$ ipython --no-banner

In [1]: import numpy as np

In [2]: np.set_printoptions(precision=2, suppress=True, linewidth=120, legacy="1.25")

In [3]: feats = np.load("mat.npy")

In [4]: feats
Out[4]: 
array([[0, 0, 0, 0],
       [0, 0, 1, 0],
       [0, 1, 0, 0],
       [0, 0, 0, 0]])

In [5]: out = np.array([[1, 2], [1, 3], [0, 1], [2, 1]])

In [6]: feats @ out
Out[6]: 
array([[0, 0],
       [0, 1],
       [1, 3],
       [0, 0]])

In [7]: print(np.linalg.matrix_rank(feats @ out))
2

In [8]: print(np.linalg.matrix_rank(np.vstack([feats, out.T])))
4

In [9]: np.einsum("ik,kj->ji", feats, out)
Out[9]: 
array([[0, 0, 1, 0],
       [0, 1, 3, 0]])

In [10]: np.vstack([feats, out.T]).shape
Out[10]: (6, 4)

In [11]: np.einsum("ik,kj->ij", feats, out)
Out[11]: 
array([[0, 0],
       [0, 1],
       [1, 3],
       [0, 0]])

In [12]: E = np.array([[0, 0, 0, 3], [0, 0, 0, 0], [0, 0, 0, 0], [0, 1, 0, -2]])

In [13]: rng = np.random.default_rng(80083)

In [14]: out = E + rng.integers(-2, 3, (4, 2)) @ rng.integers(-2, 3, (2, 4))

In [15]: out
Out[15]: 
array([[-2, -4,  0,  3],
       [-3, -2, -2, -4],
       [-2, -2, -1, -2],
       [ 1,  3,  0, -2]])

In [16]: out - E
Out[16]: 
array([[-2, -4,  0,  0],
       [-3, -2, -2, -4],
       [-2, -2, -1, -2],
       [ 1,  2,  0,  0]])

In [17]: np.abs(out - E).sum(axis=1)
Out[17]: array([ 6, 11,  7,  3])

In [18]: np.round(np.linalg.svd(out - E, compute_uv=False), 2) + 0
Out[18]: array([7.62, 3.61, 0.  , 0.  ])
